$ python3 -q
>>> import numpy as np
>>> from numpy import linalg as LA
>>> np.set_printoptions(precision=2, suppress=True, linewidth=200)
>>> rnd = lambda a: np.round(a, 2) + 0
>>> mat = np.tril(np.array([[4, 1, 4, -2, 4, -4],
...     [-5, 1, -5, -4, -4, 4],
...     [5, -4, 3, -5, 3, -2],
...     [-4, -4, 3, -5, -2, 1],
...     [5, 5, 0, 5, 5, 1],
...     [-1, -3, 1, 1, 0, -5]]), -1) + np.eye(6, dtype=int)
>>> mat
array([[ 1,  0,  0,  0,  0,  0],
       [-5,  1,  0,  0,  0,  0],
       [ 5, -4,  1,  0,  0,  0],
       [-4, -4,  3,  1,  0,  0],
       [ 5,  5,  0,  5,  1,  0],
       [-1, -3,  1,  1,  0,  1]])
>>> # triangular
>>> np.unravel_index(np.abs(mat).argmax(), mat.shape)
(np.int64(1), np.int64(0))
>>> mat - mat[0]
array([[ 0,  0,  0,  0,  0,  0],
       [-6,  1,  0,  0,  0,  0],
       [ 4, -4,  1,  0,  0,  0],
       [-5, -4,  3,  1,  0,  0],
       [ 4,  5,  0,  5,  1,  0],
       [-2, -3,  1,  1,  0,  1]])
>>> np.abs(mat).max()
np.int64(5)
>>> mat.sum(axis=0)
array([ 1, -5,  5,  7,  1,  1])
>>> np.diff(mat, axis=0)
array([[-6,  1,  0,  0,  0,  0],
       [10, -5,  1,  0,  0,  0],
       [-9,  0,  2,  1,  0,  0],
       [ 9,  9, -3,  4,  1,  0],
       [-6, -8,  1, -4, -1,  1]])
>>> np.count_nonzero(mat)
np.int64(19)
>>> mat.sum(axis=1)
array([ 1, -4,  2, -4, 16, -1])
>>> mat.shape
(6, 6)
>>> rnd(LA.svd(mat, compute_uv=False))
array([10.67,  7.77,  4.93,  1.17,  0.19,  0.01])
>>> E = np.loadtxt("mat.csv", delimiter=",")
>>> E
array([[ -3.,  -1.,   0.,   1.,  -3.,  -3.,   1.,  -1.,  -1.,   3.,  -2.,  -1.,   3.,   1.],
       [ -3.,   2.,   2.,   4.,  -5.,   0.,  -1.,  -1.,  -1.,   1.,  -3.,   1.,   4.,   4.],
       [ -3.,  -1.,  -1.,   4.,  -8.,   0.,  -4.,   0.,  -1.,   3.,  -1.,   4.,   7.,   6.],
       [ -2.,  -2.,  -4.,   3., -11.,   1.,  -3.,   1.,  -3.,   5.,  -4.,   1.,   5.,   6.],
       [  0.,   0.,  -7.,   3., -13.,  -2.,  -1.,   0.,  -4.,   8.,  -3.,   4.,   6.,   5.],
       [ -2.,   0.,  -5.,   5., -14.,  -4.,  -2.,   2.,  -3.,   8.,  -3.,   6.,   8.,   2.],
       [  1.,  -1.,  -7.,   7., -17.,  -2.,  -3.,   3.,  -5.,  11.,  -4.,   3.,   9.,   3.],
       [  2.,  -3., -10.,  10., -19.,  -2.,   0.,   3.,  -8.,  10.,  -3.,   4.,   8.,   1.],
       [  4.,  -6., -12.,  12., -17.,  -1.,  -3.,   1., -10.,   9.,  -2.,   5.,   8.,  -2.],
       [  4.,  -7., -12.,  11., -14.,  -1.,  -3.,   0.,  -7.,  10.,   0.,   4.,  10.,  -1.],
       [  7.,  -6., -13.,  11., -17.,  -3.,  -5.,   2.,  -7.,  10.,   2.,   5.,  10.,  -4.],
       [  5.,  -6., -10.,  12., -14.,  -1.,  -6.,   3., -10.,   9.,   5.,   7.,  12.,  -3.],
       [  6.,  -8., -11.,   9., -12.,  -4.,  -6.,   5., -12.,  10.,   6.,   6.,  10.,  -2.],
       [  6.,  -8., -11.,   9., -14.,  -5.,  -5.,   2., -12.,  13.,   3.,   3.,  11.,   1.],
       [  4.,  -9.,  -9.,   6., -12.,  -8.,  -4.,   1., -10.,  10.,   0.,   3.,  10.,   2.],
       [  5.,  -7., -12.,   3.,  -9.,  -7.,  -7.,  -2.,  -8.,  10.,   1.,   1.,  10.,   0.],
       [  8.,  -4., -15.,   4.,  -9.,  -7.,  -5.,  -5.,  -5.,   7.,   3.,   1.,   8.,   0.],
       [  9.,  -3., -15.,   4., -11.,  -5.,  -5.,  -8.,  -8.,   7.,   1.,   4.,   8.,  -1.],
       [  7.,  -5., -12.,   5., -11.,  -4.,  -7.,  -9.,  -7.,   7.,  -2.,   6.,   7.,   0.],
       [  5.,  -5., -14.,   5., -10.,  -3.,  -6.,  -7.,  -4.,  10.,  -3.,   5.,   9.,   1.],
       [  2.,  -5., -13.,   7.,  -7.,   0.,  -4.,  -8.,  -5.,   9.,  -2.,   6.,  10.,   0.],
       [  3.,  -3., -15.,   4.,  -8.,  -3.,  -3.,  -6.,  -5.,   6.,   0.,   9.,  13.,   0.],
       [  1.,  -2., -18.,   5.,  -5.,  -1.,  -1.,  -3.,  -4.,   8.,  -1.,   8.,  13.,  -3.],
       [  0.,  -3., -21.,   5.,  -7.,  -1.,   1.,  -3.,  -5.,  10.,   1.,   6.,  16.,  -4.],
       [ -3.,  -5., -18.,   7.,  -5.,  -1.,   3.,   0.,  -2.,  13.,  -1.,   7.,  15.,  -3.],
       [ -4.,  -5., -20.,   5.,  -2.,   0.,   2.,   0.,   1.,  11.,   1.,   9.,  18.,  -6.],
       [ -7.,  -2., -17.,   5.,  -3.,  -1.,   1.,   1.,  -2.,   9.,  -1.,   7.,  16.,  -9.],
       [-10.,  -1., -14.,   4.,  -2.,  -2.,   2.,  -2.,  -1.,   9.,   2.,   4.,  17.,  -8.],
       [-11.,  -2., -17.,   2.,  -5.,  -2.,   4.,   0.,   0.,  11.,  -1.,   3.,  14., -11.],
       [-12.,  -1., -14.,   2.,  -8.,  -4.,   2.,   2.,  -2.,  14.,   0.,   6.,  12.,  -9.],
       [-14.,   0., -15.,   4.,  -7.,  -1.,   5.,   2.,   1.,  11.,   3.,   9.,  11.,  -8.],
       [-13.,  -3., -16.,   3.,  -4.,   0.,   5.,   2.,   1.,  14.,   0.,   7.,  11.,  -8.],
       [-14.,  -5., -14.,   2.,  -2.,   2.,   5.,   4.,   2.,  13.,   2.,   9.,  13.,  -5.],
       [-13.,  -4., -17.,   1.,   0.,   5.,   3.,   5.,  -1.,  15.,  -1.,   9.,  15.,  -4.],
       [-13.,  -1., -20.,   1.,  -1.,   8.,   3.,   7.,  -2.,  17.,  -1.,  10.,  18.,  -4.],
       [-10.,  -4., -22.,   2.,   1.,   5.,   4.,   8.,   0.,  14.,  -2.,  10.,  15.,  -2.],
       [ -7.,  -3., -25.,   0.,   0.,   4.,   7.,  10.,   3.,  14.,   1.,  10.,  12.,  -3.],
       [ -4.,  -1., -24.,   2.,  -2.,   6.,   9.,   7.,   1.,  13.,  -2.,   7.,  12.,  -6.],
       [ -2.,   1., -24.,   2.,  -2.,   8.,   6.,   8.,   2.,  16.,   0.,   5.,  15.,  -4.],
       [ -1.,   2., -27.,   1.,   1.,   7.,   5.,   7.,   2.,  15.,   0.,   2.,  18.,  -1.],
       [  1.,   3., -27.,  -2.,   0.,  10.,   3.,   8.,   0.,  12.,   1.,   0.,  17.,   1.],
       [  3.,   0., -28.,   1.,  -1.,  10.,   0.,  10.,   2.,  10.,   2.,   1.,  15.,   0.],
       [  5.,   3., -26.,   0.,   1.,  11.,   3.,   9.,  -1.,  10.,   3.,  -2.,  15.,   0.],
       [  4.,   0., -25.,  -3.,   3.,  13.,   3.,   8.,  -1.,   8.,   3.,   0.,  12.,   0.],
       [  5.,   2., -26.,  -3.,   2.,  10.,   2.,   5.,  -3.,   7.,   5.,   2.,  14.,   2.],
       [  6.,   1., -26.,  -5.,   5.,   9.,   0.,   4.,  -6.,   8.,   2.,   3.,  13.,   3.],
       [  5.,   0., -28.,  -6.,   4.,  12.,   2.,   4.,  -4.,  10.,   2.,   4.,  12.,   5.],
       [  2.,   2., -28.,  -7.,   2.,  10.,  -1.,   2.,  -6.,  12.,   2.,   5.,  10.,   4.],
       [  5.,   2., -27., -10.,   1.,   8.,  -1.,   2.,  -7.,  10.,   4.,   3.,  10.,   5.]])
>>> z = E[:, 10] > np.median(E[:, 10])
>>> u = E[z].mean(axis=0) - E[~z].mean(axis=0)
>>> rnd((((E - E.mean(axis=0)) @ u > 0) == z).mean())
np.float64(0.69)
>>> z.astype(int)
array([0, 0, 0, 0, 0, 0, 0, 0, 0, 0, 1, 1, 1, 1, 0, 1, 1, 1, 0, 0, 0, 0, 0, 1, 0, 1, 0, 1, 0, 0, 1, 0, 1, 0, 0, 0, 1, 0, 0, 0, 1, 1, 1, 1, 1, 1, 1, 1, 1])
>>> np.argsort(-np.abs(u).round(6), kind="stable")
array([ 2,  0, 10,  4,  5,  3,  7, 12, 11,  8,  1,  6, 13,  9])
>>> arr = np.array([[1, 1, -1, -1, -1, -1, 1, 1],
...     [1, -1, 1, -1, -1, 1, -1, 1],
...     [1, -1, -1, 1, 1, -1, -1, 1],
...     [1, 1, 1, 1, 1, 1, 1, 1],
...     [1, 1, -1, -1, 1, 1, -1, -1],
...     [1, -1, -1, 1, -1, 1, 1, -1],
...     [1, 1, 1, 1, -1, -1, -1, -1],
...     [1, -1, 1, -1, 1, -1, 1, -1]])
>>> T = np.stack([arr, -3 * arr, arr[::-1]])
>>> np.einsum("bij,cij->bc", T, T)
array([[  64, -192,    0],
       [-192,  576,    0],
       [   0,    0,   64]])
>>> LA.matrix_rank(T.reshape(3, -1))
np.int64(2)
>>> Uu, sigma, VT = LA.svd(arr, full_matrices=False)
>>> (sigma > 1e-8).sum()
np.int64(8)
>>> rnd(sigma / sigma[0])
array([1., 1., 1., 1., 1., 1., 1., 1.])
>>> rnd(Uu.T @ arr @ VT.T)
array([[2.83, 0.  , 0.  , 0.  , 0.  , 0.  , 0.  , 0.  ],
       [0.  , 2.83, 0.  , 0.  , 0.  , 0.  , 0.  , 0.  ],
       [0.  , 0.  , 2.83, 0.  , 0.  , 0.  , 0.  , 0.  ],
       [0.  , 0.  , 0.  , 2.83, 0.  , 0.  , 0.  , 0.  ],
       [0.  , 0.  , 0.  , 0.  , 2.83, 0.  , 0.  , 0.  ],
       [0.  , 0.  , 0.  , 0.  , 0.  , 2.83, 0.  , 0.  ],
       [0.  , 0.  , 0.  , 0.  , 0.  , 0.  , 2.83, 0.  ],
       [0.  , 0.  , 0.  , 0.  , 0.  , 0.  , 0.  , 2.83]])
>>> np.sqrt((sigma ** 2).sum()), rnd(LA.norm(arr))
(np.float64(8.0), np.float64(8.0))
>>> rnd(np.cumsum(sigma ** 2) / np.sum(sigma ** 2))
array([0.13, 0.25, 0.38, 0.5 , 0.63, 0.75, 0.88, 1.  ])
>>> rnd(sigma)
array([2.83, 2.83, 2.83, 2.83, 2.83, 2.83, 2.83, 2.83])
>>> Uu.shape, sigma.shape, VT.shape
((8, 8), (8,), (8, 8))
>>> rnd(Uu.T @ Uu)
array([[1., 0., 0., 0., 0., 0., 0., 0.],
       [0., 1., 0., 0., 0., 0., 0., 0.],
       [0., 0., 1., 0., 0., 0., 0., 0.],
       [0., 0., 0., 1., 0., 0., 0., 0.],
       [0., 0., 0., 0., 1., 0., 0., 0.],
       [0., 0., 0., 0., 0., 1., 0., 0.],
       [0., 0., 0., 0., 0., 0., 1., 0.],
       [0., 0., 0., 0., 0., 0., 0., 1.]])
>>> np.allclose(Uu * sigma @ VT, arr)
True
>>> q, evecs = LA.qr(arr[:, :2])[0], LA.qr(arr[:, 2:])[0]
>>> sigma = LA.svd(q.T @ evecs, compute_uv=False)
>>> rnd(np.degrees(np.arccos(sigma.clip(0, 1))))
array([90., 90.])
>>> rnd(sigma)
array([0., 0.])
>>> rnd(LA.norm(q @ q.T - evecs @ evecs.T, 2))
np.float64(1.0)
>>> np.allclose(mat @ mat.T, mat.T @ mat)
False
>>> (mat - mat.T) / 2
array([[ 0. ,  2.5, -2.5,  2. , -2.5,  0.5],
       [-2.5,  0. ,  2. ,  2. , -2.5,  1.5],
       [ 2.5, -2. ,  0. , -1.5,  0. , -0.5],
       [-2. , -2. ,  1.5,  0. , -2.5, -0.5],
       [ 2.5,  2.5,  0. ,  2.5,  0. ,  0. ],
       [-0.5, -1.5,  0.5,  0.5,  0. ,  0. ]])
>>> LA.matrix_power(mat, 2)
array([[  1,   0,   0,   0,   0,   0],
       [-10,   1,   0,   0,   0,   0],
       [ 30,  -8,   1,   0,   0,   0],
       [ 27, -20,   6,   1,   0,   0],
       [-35, -10,  15,  10,   1,   0],
       [ 14, -14,   5,   2,   0,   1]])
>>> arr[:, 0] @ arr[:, 5]
np.int64(0)
>>> arr @ arr.T
array([[8, 0, 0, 0, 0, 0, 0, 0],
       [0, 8, 0, 0, 0, 0, 0, 0],
       [0, 0, 8, 0, 0, 0, 0, 0],
       [0, 0, 0, 8, 0, 0, 0, 0],
       [0, 0, 0, 0, 8, 0, 0, 0],
       [0, 0, 0, 0, 0, 8, 0, 0],
       [0, 0, 0, 0, 0, 0, 8, 0],
       [0, 0, 0, 0, 0, 0, 0, 8]])
>>> rnd(LA.pinv(arr))
array([[ 0.12,  0.12,  0.12,  0.12,  0.12,  0.12,  0.12,  0.12],
       [ 0.12, -0.12, -0.13,  0.12,  0.12, -0.13,  0.12, -0.12],
       [-0.12,  0.12, -0.12,  0.13, -0.12, -0.13,  0.13,  0.13],
       [-0.12, -0.13,  0.12,  0.12, -0.13,  0.12,  0.13, -0.12],
       [-0.12, -0.12,  0.12,  0.12,  0.13, -0.13, -0.12,  0.13],
       [-0.12,  0.12, -0.13,  0.12,  0.13,  0.12, -0.13, -0.13],
       [ 0.12, -0.12, -0.13,  0.13, -0.12,  0.12, -0.12,  0.12],
       [ 0.13,  0.13,  0.12,  0.12, -0.13, -0.12, -0.13, -0.12]])
>>> W0 = np.load("data.npy")
>>> W0
array([[13.,  0.,  0., 21.,  9.],
       [ 0.,  4.,  0.,  0.,  0.],
       [ 0.,  0.,  4.,  0.,  0.],
       [21.,  0.,  0., 53., 21.],
       [ 9.,  0.,  0., 21., 13.]])
>>> # splits into 3 blocks
>>> Y = W0[0, 0] * W0[1:] - np.outer(W0[1:, 0], W0[0])
>>> Y
array([[  0.,  52.,   0.,   0.,   0.],
       [  0.,   0.,  52.,   0.,   0.],
       [  0.,   0.,   0., 248.,  84.],
       [  0.,   0.,   0.,  84.,  88.]])
>>> LA.matrix_rank(Y), LA.matrix_rank(W0)
(np.int64(4), np.int64(5))
>>> np.flatnonzero(~Y.round(6).any(axis=1))
array([], dtype=int64)
>>> rnd(W0[:, 0] / W0[0, 0])
array([1.  , 0.  , 0.  , 1.62, 0.69])
>>> x0 = np.array([0, -1, 3, -2, 0])
>>> Y @ np.ones(5)
array([ 52.,  52., 332., 172.])
>>> (Y @ x0).argmax()
np.int64(1)
>>> (Y * x0).sum(axis=1)
array([ -52.,  156., -496., -168.])
>>> Y @ np.eye(5)[0]
array([0., 0., 0., 0.])
>>> np.einsum("ij,j->i", Y, x0)
array([ -52.,  156., -496., -168.])
>>> x0 = np.array([8, 2, 3, 8, 9])
>>> h = np.maximum(W0 @ x0, 0)
>>> W0.T @ h
array([24203.,    32.,    48., 56303., 24219.])
>>> rnd(np.tanh(W0 @ x0))
array([1., 1., 1., 1., 1.])
>>> W0 * (h > 1e-9)[:, None]
array([[13.,  0.,  0., 21.,  9.],
       [ 0.,  4.,  0.,  0.,  0.],
       [ 0.,  0.,  4.,  0.,  0.],
       [21.,  0.,  0., 53., 21.],
       [ 9.,  0.,  0., 21., 13.]])
>>> np.maximum(W0 @ x0, 0) - np.maximum(-W0 @ x0, 0)
array([353.,   8.,  12., 781., 357.])
>>> h
array([353.,   8.,  12., 781., 357.])
>>> x0 = np.ones(5)
>>> for _ in range(7):
...     x0 = W0 @ x0
...     x0 /= LA.norm(x0)
...     print(round(x0 @ W0 @ x0, 2))
... 
70.79
71.0
71.0
71.0
71.0
71.0
71.0
>>> rnd(LA.eigvalsh(W0)[-1])
np.float64(71.0)
>>> F = np.load("run2.npy")
>>> F
array([[ 4,  5,  6,  2,  6,  3,  6,  4,  2,  4,  6,  5,  2,  6,  5],
       [ 4,  4,  6,  0,  5,  5,  8,  4,  7,  7,  4,  5,  5,  6,  4],
       [ 2,  5,  8,  2,  6,  3,  8,  5,  6,  5,  4,  3,  9,  8,  4],
       [ 5,  2,  3,  0,  5,  5,  6,  3,  3,  5,  3,  4,  4,  4,  3],
       [ 5,  4,  3,  1,  3,  4,  6,  5,  6,  4,  4,  5,  3,  4,  2],
       [ 2,  1,  2,  1,  3,  2,  3,  3,  2,  4,  4,  2,  2,  4,  2],
       [ 5,  0,  5,  2,  3,  3,  3,  5,  7,  5,  5,  2,  5,  2,  3],
       [ 5,  3,  2,  4,  6,  2,  6,  5,  2,  3,  7,  7,  1,  3,  5],
       [ 2,  2,  5,  3,  6,  1,  6,  3,  3,  4,  5,  5,  3,  3,  6],
       [ 3,  6,  7,  1,  5,  2,  8,  4,  3,  4,  6,  6,  3,  8,  6],
       [ 5,  3,  6,  2,  5,  4,  6,  4,  5,  7,  7,  3,  5,  6,  4],
       [ 4,  4,  9,  3,  5,  2,  8,  5, 10,  6,  7,  4,  6,  6,  7],
       [ 4,  0,  3,  1,  4,  2,  4,  2,  5,  3,  1,  4,  4,  3,  5],
       [ 4,  3,  7,  2,  6,  5,  8,  7, 11,  7,  4,  4,  9,  5,  4],
       [ 2,  2,  5,  1,  5,  1,  5,  4,  8,  4,  3,  3,  7,  5,  5],
       [ 2,  2,  2,  2,  2,  0,  2,  3,  2,  0,  3,  3,  0,  1,  3],
       [ 4,  2,  4,  2,  2,  1,  2,  4,  4,  2,  3,  4,  2,  3,  3],
       [ 5,  3,  4,  2,  4,  3,  7,  2,  4,  5,  6,  4,  3,  4,  3],
       [ 6,  3,  4,  1,  5,  4,  5,  7,  9,  3,  3,  5,  7,  2,  3],
       [ 4,  3,  4,  2,  8,  5,  9,  3,  5,  6,  4,  5,  6,  5,  4],
       [ 2,  4,  7,  1,  4,  2,  7,  1,  6,  4,  4,  2,  4,  4,  5],
       [ 5,  3,  3,  2,  5,  2,  4,  7,  6,  2,  5,  6,  4,  1,  5],
       [ 4,  5,  7,  2,  3,  2,  6,  6,  7,  3,  5,  5,  3,  4,  4],
       [ 8,  6, 13,  6,  9,  4, 11,  9, 11,  8, 11,  7,  9,  8,  8],
       [ 0,  0,  0,  0,  0,  0,  0,  0,  0,  0,  0,  0,  0,  0,  0],
       [ 6,  1,  5,  1,  7,  6,  7,  5,  8,  6,  2,  5,  8,  3,  5],
       [ 5,  0,  5,  0,  4,  4,  4,  1,  4,  4,  2,  1,  5,  2,  3],
       [ 4,  0,  4,  2,  4,  1,  4,  2,  2,  3,  3,  4,  3,  3,  4],
       [ 3,  0,  2,  4,  3,  0,  3,  5,  4,  3,  5,  4,  3,  2,  3],
       [ 5,  2,  2,  1,  5,  5,  6,  5,  6,  6,  4,  6,  4,  3,  4],
       [ 4,  2,  1,  0,  5,  2,  4,  4,  2,  3,  4,  6,  4,  4,  5],
       [ 7,  9, 14,  3, 15,  9, 18,  9, 11, 12,  9,  9, 15, 14, 11],
       [ 1,  0,  3,  3,  5,  1,  5,  3,  4,  5,  4,  3,  5,  3,  4],
       [ 1,  1,  1,  0,  1,  2,  2,  2,  2,  2,  1,  1,  2,  0,  0],
       [ 1,  4,  4,  1,  2,  1,  4,  1,  3,  1,  1,  1,  3,  4,  1],
       [ 1,  0,  0,  2,  2,  0,  2,  1,  0,  1,  2,  2,  1,  0,  1],
       [ 5,  8,  8,  2,  9,  7, 11,  6,  6,  6,  6,  5,  7,  7,  4],
       [ 3,  1,  4,  0,  5,  1,  4,  4,  5,  4,  3,  6,  6,  4,  7],
       [ 7,  3,  5,  3,  9,  4,  8,  6,  6,  5,  5,  7,  9,  4,  6],
       [ 0,  4,  4,  1,  2,  0,  4,  1,  2,  0,  2,  1,  1,  3,  2],
       [ 8,  2,  7,  3, 10,  4,  8,  5,  6,  5,  7,  6,  8,  3,  8],
       [ 4,  3,  3,  1,  8,  3,  6,  4,  4,  4,  5,  6,  4,  4,  7],
       [ 2,  0,  4,  3,  3,  0,  3,  4,  3,  4,  5,  3,  3,  3,  3],
       [ 6,  3,  6,  0,  4,  4,  7,  1,  5,  5,  4,  3,  4,  6,  4]])
>>> Xc = F - F.mean(axis=0)
>>> evecs = LA.svd(Xc)[2][:1]
>>> Y = Xc - Xc @ evecs.T @ evecs
>>> rnd(LA.norm(Y) / LA.norm(Xc))
np.float64(0.56)
>>> LA.norm(Y, axis=1).round(6).argmax()
np.int64(7)
